In [1]: import numpy as np

In [2]: from numpy import linalg as LA

In [3]: np.set_printoptions(precision=1, suppress=True, linewidth=120)

In [4]: def rd(a):
   ...:     return np.round(a, 1) + 0
   ...: 

In [5]: K = np.load("test18.npy")

In [6]: K
Out[6]: 
array([[ 1.9, -2.1, -0.6, -0.4],
       [ 0.2, -3.6, -0.9, -0.3],
       [ 0.2, -4.1, -1.1, -0.5],
       [ 0.2, -2.4, -0.7, -0.5],
       [ 0. ,  3.5,  0.8,  0.5],
       [-0.8,  1. ,  0.2, -0.1],
       [-1.2, -1.8, -0.4, -0.2],
       [ 0.2, -0.8, -0.2, -0.4],
       [-0.2, -1.8, -0.4, -0.2],
       [ 0.2,  1.4,  0.4, -0.3],
       [ 1.2, -7.4, -1.8, -0.4],
       [ 1.5,  2.4,  0.6,  0.5],
       [-0.3, -2. , -0.4,  3.1],
       [-0.2, -2.2, -0.6, -0.2]])

In [7]: lab = K[:, 3] > np.median(K[:, 3])

In [8]: r0 = K[lab].mean(axis=0) - K[~lab].mean(axis=0)

In [9]: rd((((K - K.mean(axis=0)) @ r0 > 0) == lab).mean())
Out[9]: np.float64(0.6)

In [10]: np.argsort(-np.abs(r0).round(6), kind="stable")
Out[10]: array([1, 3, 0, 2])

In [11]: rd(r0)
Out[11]: array([-0.8,  2.6,  0.7,  0.9])

In [12]: x = np.array([7, 5, -1, -3])

In [13]: rd(K @ x)
Out[13]: array([  4.6, -14.8, -16.5,  -8.4,  15.2,  -0.5, -16.4,  -1.2,  -9.4,   8.9, -25.6,  20.4, -21. , -11.2])

In [14]: rd((K * x).sum(axis=1))
Out[14]: array([  4.6, -14.8, -16.5,  -8.4,  15.2,  -0.5, -16.4,  -1.2,  -9.4,   8.9, -25.6,  20.4, -21. , -11.2])

In [15]: rd(K @ np.ones(4))
Out[15]: array([-1.2, -4.6, -5.5, -3.4,  4.8,  0.3, -3.6, -1.2, -2.6,  1.7, -8.4,  5. ,  0.4, -3.2])

In [16]: rd(K * x)
Out[16]: 
array([[ 13.3, -10.5,   0.6,   1.2],
       [  1.4, -18. ,   0.9,   0.9],
       [  1.4, -20.5,   1.1,   1.5],
       [  1.4, -12. ,   0.7,   1.5],
       [  0. ,  17.5,  -0.8,  -1.5],
       [ -5.6,   5. ,  -0.2,   0.3],
       [ -8.4,  -9. ,   0.4,   0.6],
       [  1.4,  -4. ,   0.2,   1.2],
       [ -1.4,  -9. ,   0.4,   0.6],
       [  1.4,   7. ,  -0.4,   0.9],
       [  8.4, -37. ,   1.8,   1.2],
       [ 10.5,  12. ,  -0.6,  -1.5],
       [ -2.1, -10. ,   0.4,  -9.3],
       [ -1.4, -11. ,   0.6,   0.6]])

In [17]: x = np.array([6, -3, 5, 9])

In [18]: y = K @ x

In [19]: rd(LA.solve(K.T @ K, K.T @ y))
Out[19]: array([ 6., -3.,  5.,  9.])

In [20]: rd(LA.pinv(K) @ K)
Out[20]: 
array([[1., 0., 0., 0.],
       [0., 1., 0., 0.],
       [0., 0., 1., 0.],
       [0., 0., 0., 1.]])

In [21]: rd(LA.lstsq(K, y)[0])
Out[21]: array([ 6., -3.,  5.,  9.])

In [22]: rng = np.random.default_rng(735070)

In [23]: y = y + 0.1 * rng.normal(size=14)

In [24]: rd(y)
Out[24]: array([11.2,  4.6,  3.5,  0.3, -2.1, -7.7, -5.6, -1.2,  0.5, -3.7, 17. ,  9.4, 30.1,  0.7])

In [25]: c, *_ = LA.lstsq(K, y)

In [26]: c.round()
Out[26]: array([ 6., -3.,  6.,  9.])

In [27]: rd(LA.norm(y - K @ c))
Out[27]: np.float64(0.4)

In [28]: lab = rng.permutation(4)

In [29]: A2 = K[:, lab] * rng.choice([-1, 1], 4)

In [30]: A2
Out[30]: 
array([[-2.1, -0.6, -0.4,  1.9],
       [-3.6, -0.9, -0.3,  0.2],
       [-4.1, -1.1, -0.5,  0.2],
       [-2.4, -0.7, -0.5,  0.2],
       [ 3.5,  0.8,  0.5,  0. ],
       [ 1. ,  0.2, -0.1, -0.8],
       [-1.8, -0.4, -0.2, -1.2],
       [-0.8, -0.2, -0.4,  0.2],
       [-1.8, -0.4, -0.2, -0.2],
       [ 1.4,  0.4, -0.3,  0.2],
       [-7.4, -1.8, -0.4,  1.2],
       [ 2.4,  0.6,  0.5,  1.5],
       [-2. , -0.4,  3.1, -0.3],
       [-2.2, -0.6, -0.2, -0.2]])

In [31]: Uu, _, vt = LA.svd(K.T @ A2)

In [32]: rd(LA.lstsq(K, A2)[0])
Out[32]: 
array([[0., 0., 0., 1.],
       [1., 0., 0., 0.],
       [0., 1., 0., 0.],
       [0., 0., 1., 0.]])

In [33]: lab
Out[33]: array([1, 2, 3, 0])

In [34]: C = K[[11, 13]].astype(float)

In [35]: for _ in range(4):
    ...:     lab = LA.norm(K[:, None] - C, axis=-1).argmin(axis=1)
    ...:     C = np.array([K[lab == j].mean(axis=0) for j in range(2)])
    ...: 

In [36]: lab
Out[36]: array([1, 1, 1, 1, 0, 0, 1, 1, 1, 0, 1, 0, 1, 1])

In [37]: np.abs(C[1] - C[0]).argmax()
Out[37]: np.int64(1)

In [38]: q, _ = LA.qr(np.array([[0.9, 0.4, 1.4, 0.6, 1.0, 0.4, 0.5, 0.3],
    ...:     [-1.2, -2.0, 1.0, -0.4, 1.4, -0.5, -1.0, 0.7],
    ...:     [0.2, -0.6, -0.4, -3.5, 1.7, -0.4, 1.4, 1.0],
    ...:     [-0.6, 0.9, -1.2, 0.1, 1.5, -0.6, 0.7, 0.1],
    ...:     [0.0, 1.0, -0.3, 0.8, 0.1, 0.3, 0.6, -0.3],
    ...:     [0.3, -1.1, 0.1, -0.1, -1.2, -0.4, 0.0, -1.3],
    ...:     [-0.4, 0.3, -1.2, 1.6, -0.6, 0.9, 0.2, -0.3],
    ...:     [1.0, -1.3, 0.5, 0.5, -0.5, -0.8, 0.0, 0.1]]))

In [39]: m1 = -2 * q

In [40]: rd(m1)
Out[40]: 
array([[ 0.9, -0.2, -1.1,  0. ,  1. , -0.6, -0.3,  0.7],
       [-1.2,  1.2, -0.7, -0.1,  0.6, -0.1, -0.2, -0.2],
       [ 0.2,  0.4,  0.7,  1.6,  0.5, -0.6, -0.2, -0.2],
       [-0.6, -0.6,  0.5,  0.1,  1.2,  1. , -0.1,  0.6],
       [ 0. , -0.7, -0.1, -0.2,  0.2,  0. , -1.3, -1.3],
       [ 0.3,  0.7,  0.5, -0.3, -0.5,  0.3, -1.3,  0.9],
       [-0.4, -0.2,  0.9, -0.9,  0.4, -1.4,  0. ,  0.2],
       [ 1. ,  0.9,  0.5, -0.7,  0.8,  0.5,  0.4, -0.7]])

In [41]: x = np.array([1, 1, 2, 1, 3, 0, 0, 0])

In [42]: rd(m1 @ x)
Out[42]: array([ 1.3,  0.1,  5.2,  3.6, -0.4,  0.2,  1.4,  4.6])

In [43]: rd(m1 @ (2 * x))
Out[43]: array([ 2.5,  0.2, 10.3,  7.1, -0.9,  0.3,  2.8,  9.1])

In [44]: np.sign((m1 @ x).round(6))
Out[44]: array([ 1.,  1.,  1.,  1., -1.,  1.,  1.,  1.])
